$ ipython --no-banner

In [1]: import numpy as np

In [2]: from numpy import linalg as LA

In [3]: np.set_printoptions(precision=1, suppress=True, linewidth=140)

In [4]: arr = np.load("run12.npy")

In [5]: arr
Out[5]: 
array([[  0.1,   1.5,  -0.5,   0.1,  -2.2,   0.4,   0.1,   1.3],
       [  3. ,   5. ,  15. ,  -5. , -11. , -18. , -18. ,   5. ],
       [  0. ,   3.3,  -0.3,   0.1,  -1.1,   0.8,  -1.4,   0.1],
       [ -0.7,   0.2,   0.6,   1. ,  -0.8,  -0.5,   0. ,  -0.3],
       [ -0.9,  -0.3,   0.6,   0.3,   0.5,  -0.2,   0.5,  -0.6],
       [ -0.7,   0.4,  -1.3,   0. ,  -1.5,   0.8,  -1.5,  -1.2],
       [ -2.3,  -1.7,  -0.2,  -0.4,   0.3,   2.6,  -0.5,   0.7],
       [ -1.3,   0.9,  -2.3,   1.7,  -0.6,   1. ,   0.3,   1.3],
       [  0.3,  -1.4,  -0.4,  -2.1,  -0.2,  -1.8,   0.7,   0.9],
       [  0.6,   0.4,  -0.2,   0. ,  -0.1,   0.4,   1. ,   0.6],
       [ -0.4,  -0.3,  -1.4,  -0.6,   1.2,   1.3,  -0.3,   1.1],
       [  0. ,   0.1,   1.3,  -0.6,  -1.6,   1.9,   2.1,  -0.9],
       [ -0.6,   0.4,  -0.7,   1.2,  -1. ,   0.8,   1.3,   1.8],
       [ -1.1,  -0.9,   0. ,   0.5,   0.3,  -0.2,  -1.7,   0. ],
       [ -0.3,  -0.6,   0.6,  -3.2,  -0.4,   1.7,   1.8,   1.3],
       [  1.1,  -1.2,  -0.1,   0.7,   0.1,  -1.2,  -0.8,  -1.1]])

In [6]: q, Rm = LA.qr(arr)

In [7]: np.round(q.T @ q, 1) + 0
Out[7]: 
array([[1., 0., 0., 0., 0., 0., 0., 0.],
       [0., 1., 0., 0., 0., 0., 0., 0.],
       [0., 0., 1., 0., 0., 0., 0., 0.],
       [0., 0., 0., 1., 0., 0., 0., 0.],
       [0., 0., 0., 0., 1., 0., 0., 0.],
       [0., 0., 0., 0., 0., 1., 0., 0.],
       [0., 0., 0., 0., 0., 0., 1., 0.],
       [0., 0., 0., 0., 0., 0., 0., 1.]])

In [8]: np.abs(np.diag(Rm))
Out[8]: array([4.6, 5.7, 9.8, 4.3, 3.5, 4.9, 4.2, 3.4])

In [9]: np.allclose(Rm.T @ Rm, arr.T @ arr)
Out[9]: True

In [10]: round(np.trace(q @ q.T), 1)
Out[10]: np.float64(8.0)

In [11]: f = np.array([0, 0])

In [12]: np.convolve(arr[13], f)
Out[12]: array([0., 0., 0., 0., 0., 0., 0., 0., 0.])

In [13]: np.cross(arr[13, :3], arr[8, :3])
Out[13]: array([ 0.4, -0.4,  1.8])

In [14]: np.polyval(f, arr[13])
Out[14]: array([0., 0., 0., 0., 0., 0., 0., 0.])

In [15]: C = arr[[11, 10]].astype(float)

In [16]: for _ in range(7):
    ...:     labels = LA.norm(arr[:, None] - C, axis=-1).argmin(axis=1)
    ...:     C = np.array([arr[labels == j].mean(axis=0) for j in range(2)])
    ...: 

In [17]: labels
Out[17]: array([1, 0, 1, 1, 1, 1, 1, 1, 1, 1, 1, 1, 1, 1, 1, 1])

In [18]: np.abs(C[1] - C[0]).argmax()
Out[18]: np.int64(5)

In [19]: C
Out[19]: 
array([[  3. ,   5. ,  15. ,  -5. , -11. , -18. , -18. ,   5. ],
       [ -0.4,   0.1,  -0.3,  -0.1,  -0.5,   0.5,   0.1,   0.3]])

In [20]: hat = arr @ LA.solve(arr.T @ arr, arr.T)

In [21]: np.round(LA.eigvalsh(hat), 1) + 0
Out[21]: array([0., 0., 0., 0., 0., 0., 0., 0., 1., 1., 1., 1., 1., 1., 1., 1.])

In [22]: rng = np.random.default_rng(380883)

In [23]: A = (rng.random((4, 4)) < 0.3) + np.eye(4)

In [24]: A /= A.sum(axis=1, keepdims=True)

In [25]: A
Out[25]: 
array([[0.3, 0.3, 0.3, 0. ],
       [0. , 0.5, 0.5, 0. ],
       [0. , 0.3, 0.7, 0. ],
       [0. , 0. , 0.5, 0.5]])

In [26]: labels = rng.permutation(4)

In [27]: labels
Out[27]: array([0, 2, 1, 3])

In [28]: other = A[labels][:, labels]

In [29]: np.diag(other)
Out[29]: array([0.3, 0.7, 0.5, 0.5])

In [30]: other
Out[30]: 
array([[0.3, 0.3, 0.3, 0. ],
       [0. , 0.7, 0.3, 0. ],
       [0. , 0.5, 0.5, 0. ],
       [0. , 0.5, 0. , 0.5]])

In [31]: np.trace(other)
Out[31]: np.float64(2.0)

In [32]: round(float(LA.det(other)), 1), round(LA.det(A[labels]), 1)
Out[32]: (0.0, np.float64(-0.0))

In [33]: q = A.astype(float).copy()

In [34]: for j in range(4):
    ...:     q[:, j] -= q[:, :j] @ (q[:, :j].T @ q[:, j])
    ...:     q[:, j] /= LA.norm(q[:, j])
    ...: 

In [35]: np.round(q.T @ q, 1) + 0
Out[35]: 
array([[1., 0., 0., 0.],
       [0., 1., 0., 0.],
       [0., 0., 1., 0.],
       [0., 0., 0., 1.]])

In [36]: q
Out[36]: 
array([[ 1. ,  0. ,  0. ,  0. ],
       [ 0. ,  0.8, -0.3,  0.5],
       [ 0. ,  0.6,  0.4, -0.7],
       [ 0. ,  0. ,  0.9,  0.5]])

In [37]: np.round(q.T @ A, 1) + 0
Out[37]: 
array([[0.3, 0.3, 0.3, 0. ],
       [0. , 0.6, 0.8, 0. ],
       [0. , 0. , 0.6, 0.4],
       [0. , 0. , 0. , 0.2]])
